% python3 -q
>>> import numpy as np
>>> import numpy.linalg as la
>>> np.set_printoptions(precision=2, suppress=True, linewidth=160)
>>> K = np.load("arr.npy")
>>> print(K.round(2) + 0)
[[-0.44  0.1  -0.03  0.51  0.59 -0.42]
 [-0.22 -0.06 -0.4   0.07  0.35  0.81]
 [ 0.57  0.51 -0.41  0.48 -0.11  0.  ]
 [ 0.39  0.37  0.47 -0.31  0.61  0.13]
 [-0.39  0.5   0.52  0.29 -0.37  0.32]
 [ 0.35 -0.58  0.42  0.56  0.04  0.2 ]]
>>> f = np.array([-3, -2, 0, -2, 3, -2])
>>> Y = K + np.outer(f, np.eye(6)[4])
>>> print(la.matrix_rank(la.inv(Y) - la.inv(K), tol=1e-8))
1
>>> print(round(float(la.det(Y) / la.det(K)), 2), np.round(1 + la.solve(K, f)[4], 2))
-3.88 -3.88
>>> print(la.matrix_rank(Y - K))
1
>>> print(Y.round(2) + 0)
[[-0.44  0.1  -0.03  0.51 -2.41 -0.42]
 [-0.22 -0.06 -0.4   0.07 -1.65  0.81]
 [ 0.57  0.51 -0.41  0.48 -0.11  0.  ]
 [ 0.39  0.37  0.47 -0.31 -1.39  0.13]
 [-0.39  0.5   0.52  0.29  2.63  0.32]
 [ 0.35 -0.58  0.42  0.56 -1.96  0.2 ]]
>>> O, evecs = la.qr(Y[:, :3])[0], la.qr(Y[:, 3:])[0]
>>> sv = la.svd(O.T @ evecs, compute_uv=False)
>>> print((sv > 0.9).sum())
0
>>> f = np.array([0, 1, 0])
>>> print(np.round(np.array([np.convolve(row, f, "same") for row in K]), 2) + 0)
[[-0.44  0.1  -0.03  0.51  0.59 -0.42]
 [-0.22 -0.06 -0.4   0.07  0.35  0.81]
 [ 0.57  0.51 -0.41  0.48 -0.11  0.  ]
 [ 0.39  0.37  0.47 -0.31  0.61  0.13]
 [-0.39  0.5   0.52  0.29 -0.37  0.32]
 [ 0.35 -0.58  0.42  0.56  0.04  0.2 ]]
>>> print(np.convolve(K[4], f))
[ 0.   -0.39  0.5   0.52  0.29 -0.37  0.32  0.  ]
>>> print(np.round(K.T @ K, 2) + 0)
[[1. 0. 0. 0. 0. 0.]
 [0. 1. 0. 0. 0. 0.]
 [0. 0. 1. 0. 0. 0.]
 [0. 0. 0. 1. 0. 0.]
 [0. 0. 0. 0. 1. 0.]
 [0. 0. 0. 0. 0. 1.]]
>>> print(np.round(la.pinv(K), 2) + 0)
[[-0.44 -0.22  0.57  0.39 -0.39  0.35]
 [ 0.1  -0.06  0.51  0.37  0.5  -0.58]
 [-0.03 -0.4  -0.41  0.47  0.52  0.42]
 [ 0.51  0.07  0.48 -0.31  0.29  0.56]
 [ 0.59  0.35 -0.11  0.61 -0.37  0.04]
 [-0.42  0.81  0.    0.13  0.32  0.2 ]]
>>> print(np.round(K[:, 2] @ K[:, 3], 2))
-0.0
>>> print(np.round(K @ K.T, 2) + 0)
[[1. 0. 0. 0. 0. 0.]
 [0. 1. 0. 0. 0. 0.]
 [0. 0. 1. 0. 0. 0.]
 [0. 0. 0. 1. 0. 0.]
 [0. 0. 0. 0. 1. 0.]
 [0. 0. 0. 0. 0. 1.]]
>>> print(la.svd(K, compute_uv=False))
[1. 1. 1. 1. 1. 1.]
>>> m1 = np.loadtxt("a.csv", delimiter=",")
>>> print(m1)
[[ 5. 15.  4. 12.]
 [10.  0.  8.  0.]
 [ 1.  3. -1. -3.]
 [ 2.  0. -2.  0.]]
>>> print(la.matrix_power(m1, 3))
[[2093. 3381. 1300. 2100.]
 [2254.  966. 1400.  600.]
 [ 325.  525.  143.  231.]
 [ 350.  150.  154.   66.]]
>>> print(round(np.abs(la.eigvals(m1)).max(), 2))
16.82
>>> print(np.allclose(m1 @ m1.T, m1.T @ m1))
False
>>> W1 = np.array([[0, 3, 0, 1, 2, 0],
...     [1, 2, 2, 0, 1, 3],
...     [3, 3, 0, 1, 0, 0],
...     [1, 3, 0, 2, 3, 1]])
>>> b = np.array([1, 2, 1, 3, 3, 0])
>>> hid = np.maximum(m1 @ W1 + b, 0)
>>> print((hid > 0).mean(axis=0))
[0.5  0.75 1.   0.75 0.75 0.5 ]
>>> print((hid > 0).astype(int))
[[1 1 1 1 1 1]
 [1 1 1 1 1 0]
 [0 0 1 0 0 1]
 [0 1 1 1 1 0]]
>>> print(hid)
[[40. 95. 31. 36. 64. 57.]
 [25. 56.  1. 21. 23.  0.]
 [ 0.  0.  7.  0.  0.  6.]
 [ 0.  2.  1.  3.  7.  0.]]
>>> W2 = np.array([[9, 7, 6],
...     [1, 9, 6],
...     [-6, -7, -9],
...     [6, 9, 4],
...     [-4, -5, 6],
...     [-7, -6, 2]])
>>> print(W1 @ W2)
[[  1  26  34]
 [-26 -12  12]
 [ 36  57  40]
 [  5  31  52]]
>>> print((hid @ W2).round(6).argmax(axis=1))
[2 1 2 2]
>>> Y = hid / la.norm(hid, axis=1, keepdims=True)
>>> gram = Y @ Y.T
>>> print(gram[1])
[0.88 1.   0.01 0.62]
>>> print(gram)
[[1.   0.88 0.43 0.69]
 [0.88 1.   0.01 0.62]
 [0.43 0.01 1.   0.1 ]
 [0.69 0.62 0.1  1.  ]]
>>> print(la.norm(Y, axis=1))
[1. 1. 1. 1.]
>>> x0 = np.array([4, 8, -6, 8])
>>> a = np.maximum(m1 @ x0, 0)
>>> print(np.tanh(m1 @ x0))
[ 1. -1.  1.  1.]
>>> x0 = np.array([-1, -2, 2, 1])
>>> y = m1 @ x0
>>> print(y)
[-15.   6. -12.  -6.]
>>> print(np.round(la.solve(m1, m1[:, 1]), 2) + 0)
[0. 1. 0. 0.]
>>> mat = np.loadtxt("test8.csv", delimiter=",")
>>> print(mat)
[[0. 0. 0. 0. 1. 0.]
 [0. 0. 0. 0. 1. 1.]
 [0. 0. 0. 1. 0. 0.]
 [0. 0. 1. 0. 0. 0.]
 [1. 1. 0. 0. 0. 1.]
 [0. 1. 0. 0. 1. 0.]]
>>> evals, evecs = la.eigh(mat)
>>> print(np.round(evecs @ np.diag(evals) @ evecs.T, 2) + 0)
[[0. 0. 0. 0. 1. 0.]
 [0. 0. 0. 0. 1. 1.]
 [0. 0. 0. 1. 0. 0.]
 [0. 0. 1. 0. 0. 0.]
 [1. 1. 0. 0. 0. 1.]
 [0. 1. 0. 0. 1. 0.]]
>>> print(np.round(evecs.T @ mat @ evecs, 2) + 0)
[[-1.48  0.    0.    0.    0.    0.  ]
 [ 0.   -1.    0.    0.    0.    0.  ]
 [ 0.    0.   -1.    0.    0.    0.  ]
 [ 0.    0.    0.    0.31  0.    0.  ]
 [ 0.    0.    0.    0.    1.    0.  ]
 [ 0.    0.    0.    0.    0.    2.17]]
>>> evals, evecs = la.eigh(mat)
>>> x0 = np.array([0, 5, 7, 7, 4, 0])
>>> print(np.round(evecs * np.abs(evals) @ evecs.T, 2) + 0)
[[ 0.76  0.45  0.    0.   -0.12  0.45]
 [ 0.45  1.27  0.    0.    0.33  0.27]
 [ 0.    0.    1.    0.    0.    0.  ]
 [ 0.    0.    0.    1.    0.    0.  ]
 [-0.12  0.33  0.    0.    1.66  0.33]
 [ 0.45  0.27  0.    0.    0.33  1.27]]
>>> print(la.eigvalsh(mat[1:, 1:]))
[-1. -1. -1.  1.  2.]
>>> print(round(float(x0 @ mat @ x0 / (x0 @ x0)), 2), round(evals[0], 2), np.round(evals[-1], 2))
0.99 -1.48 2.17
>>> rng = np.random.default_rng(9199)
>>> idx = rng.permutation(6)
>>> print(idx)
[0 1 5 2 4 3]
>>> Y = mat[idx][:, idx]
>>> print(np.trace(Y))
0.0
>>> print(np.diag(Y))
[0. 0. 0. 0. 0. 0.]
>>> print(Y)
[[0. 0. 0. 0. 1. 0.]
 [0. 0. 1. 0. 1. 0.]
 [0. 1. 0. 0. 1. 0.]
 [0. 0. 0. 0. 0. 1.]
 [1. 1. 1. 0. 0. 0.]
 [0. 0. 0. 1. 0. 0.]]
>>> print(np.allclose(Y, mat))
False
>>> print(mat.sum(axis=0))
[1. 2. 1. 1. 3. 2.]
>>> print(np.trace(mat @ mat @ mat) // 6)
1.0
>>> low = np.diag(mat.sum(axis=1)) - mat
>>> print(round(la.det(low[1:, 1:])))
0
>>> print(low @ np.ones(6))
[0. 0. 0. 0. 0. 0.]
>>> print(np.round(la.eigvalsh(mat).min(), 2))
-1.48
>>> print(np.all(la.eigvalsh(mat) > 0))
False
>>> M = np.load("case6.npy")
>>> print(M)
[[0. 1. 1. 1. 1. 1. 1.]
 [1. 0. 1. 1. 1. 1. 1.]
 [1. 1. 0. 1. 1. 1. 1.]
 [1. 1. 1. 0. 1. 1. 1.]
 [1. 1. 1. 1. 0. 1. 1.]
 [1. 1. 1. 1. 1. 0. 1.]
 [1. 1. 1. 1. 1. 1. 0.]]
>>> x0 = np.array([2, 0, 2, 1, 2, 1, 3])
>>> y = M @ x0
>>> print(y)
[ 9. 11.  9. 10.  9. 10.  8.]
>>> print(np.round(la.solve(M, 2 * y), 2) + 0)
[4. 0. 4. 2. 4. 2. 6.]
>>> print(la.solve(M.T, M[0]))
[ 1.  0. -0. -0. -0. -0. -0.]
>>> print(np.round(la.solve(M, y + M[:, 2]), 2) + 0)
[2. 0. 3. 1. 2. 1. 3.]
>>> Y = M / la.norm(M, axis=1, keepdims=True)
>>> gram = Y @ Y.T
>>> print(np.argwhere(np.triu(np.abs(gram) > 0.95, 1)))
[]
>>> print(la.norm(Y, axis=1))
[1. 1. 1. 1. 1. 1. 1.]
>>> print(gram)
[[1.   0.83 0.83 0.83 0.83 0.83 0.83]
 [0.83 1.   0.83 0.83 0.83 0.83 0.83]
 [0.83 0.83 1.   0.83 0.83 0.83 0.83]
 [0.83 0.83 0.83 1.   0.83 0.83 0.83]
 [0.83 0.83 0.83 0.83 1.   0.83 0.83]
 [0.83 0.83 0.83 0.83 0.83 1.   0.83]
 [0.83 0.83 0.83 0.83 0.83 0.83 1.  ]]
>>> O, r_ = la.qr(M)
>>> print(np.allclose(r_.T @ r_, M.T @ M))
True
>>> print(np.trace(O @ O.T))
7.0
>>> print(O.shape, r_.shape)
(7, 7) (7, 7)
>>> J = np.loadtxt("run8.csv", delimiter=",")
>>> print(J)
[[-0.7   0.46  1.1  -1.18 -0.13  2.52  0.02  0.33  1.82  1.89]
 [-1.18  0.04  0.54 -1.27  0.23  2.23 -0.05 -0.03  1.82  1.54]
 [-1.05 -0.12  1.22 -0.78  0.27  1.82 -0.12 -0.35  2.5   2.42]
 [-1.24  0.45  1.07 -1.14 -0.24  2.5   0.16  0.37  1.89  2.54]
 [-0.97  0.15  0.37 -1.22 -0.65  1.94  0.36  0.09  2.19  1.79]
 [-0.65  0.09  1.32 -0.88 -0.09  1.67 -0.13 -0.2   1.74  1.99]
 [-0.85  0.49  1.06 -1.38  0.23  2.13  0.85  0.35  2.05  2.17]
 [-1.34  0.18  1.16 -1.22 -0.03  1.92  0.27 -0.18  1.6   2.19]
 [-1.11  0.34  1.08 -1.05 -0.24  1.69 -0.01  0.06  2.    2.05]
 [-1.56 -0.52  1.6  -1.12 -0.24  2.27  0.72  0.23  2.65  2.03]
 [-0.85 -0.08  0.95 -0.91 -0.29  1.92 -0.22 -0.07  1.9   2.13]
 [-1.49 -0.03  0.48 -0.83  0.14  1.25 -0.03 -0.09  1.89  2.69]
 [-1.33 -0.04  0.47 -0.62  0.21  1.81  0.34  0.54  1.61  2.45]
 [ 1.4   2.   -2.29 -1.04 -2.08  0.24 -0.85  0.62 -2.04  1.04]
 [ 0.38  1.85 -1.72 -1.68 -2.02  0.08 -1.13  1.39 -2.02  1.17]
 [ 1.54  2.5  -2.14 -0.68 -2.5  -0.27 -0.65  1.46 -2.32  1.22]
 [ 0.77  2.19 -1.57 -1.23 -1.77 -0.3  -1.02  0.96 -1.96  1.28]
 [ 1.24  2.32 -2.06 -0.85 -1.95  0.17 -1.    1.46 -2.26  1.25]
 [ 1.35  1.59 -2.07 -0.71 -2.41  0.13 -0.81  0.61 -2.    1.  ]
 [ 0.84  1.93 -1.93 -1.06 -1.95 -0.37 -0.89  0.42 -1.99  0.91]
 [ 1.43  2.49 -2.08 -0.62 -1.88 -0.53 -0.77  1.47 -1.88  0.89]
 [ 1.46  1.67 -2.19 -0.94 -2.15  0.51 -1.31  1.2  -2.    1.16]
 [ 1.21  2.31 -1.97 -0.59 -1.58 -0.01 -0.94  1.26 -2.08  1.06]
 [ 1.43  2.3  -2.02 -1.15 -1.48 -0.08 -1.16  1.54 -2.3   1.28]
 [ 1.14  2.24 -1.8  -0.94 -1.79  0.03 -0.55  1.12 -1.95  0.96]
 [ 0.9   2.52 -1.9  -0.92 -2.12  0.15 -1.01  1.04 -1.55  1.12]]
>>> Xc = J - J.mean(axis=0)
>>> evecs = la.svd(Xc)[2][:2]
>>> Y = Xc - Xc @ evecs.T @ evecs
>>> print(np.round(la.norm(Y) / la.norm(Xc), 2))
0.21
>>> print((Xc @ evecs.T).std(axis=0))
[3.37 0.38]
>>> print(np.round(np.cov(Xc @ evecs.T, rowvar=False), 2) + 0)
[[11.81  0.  ]
 [ 0.    0.15]]
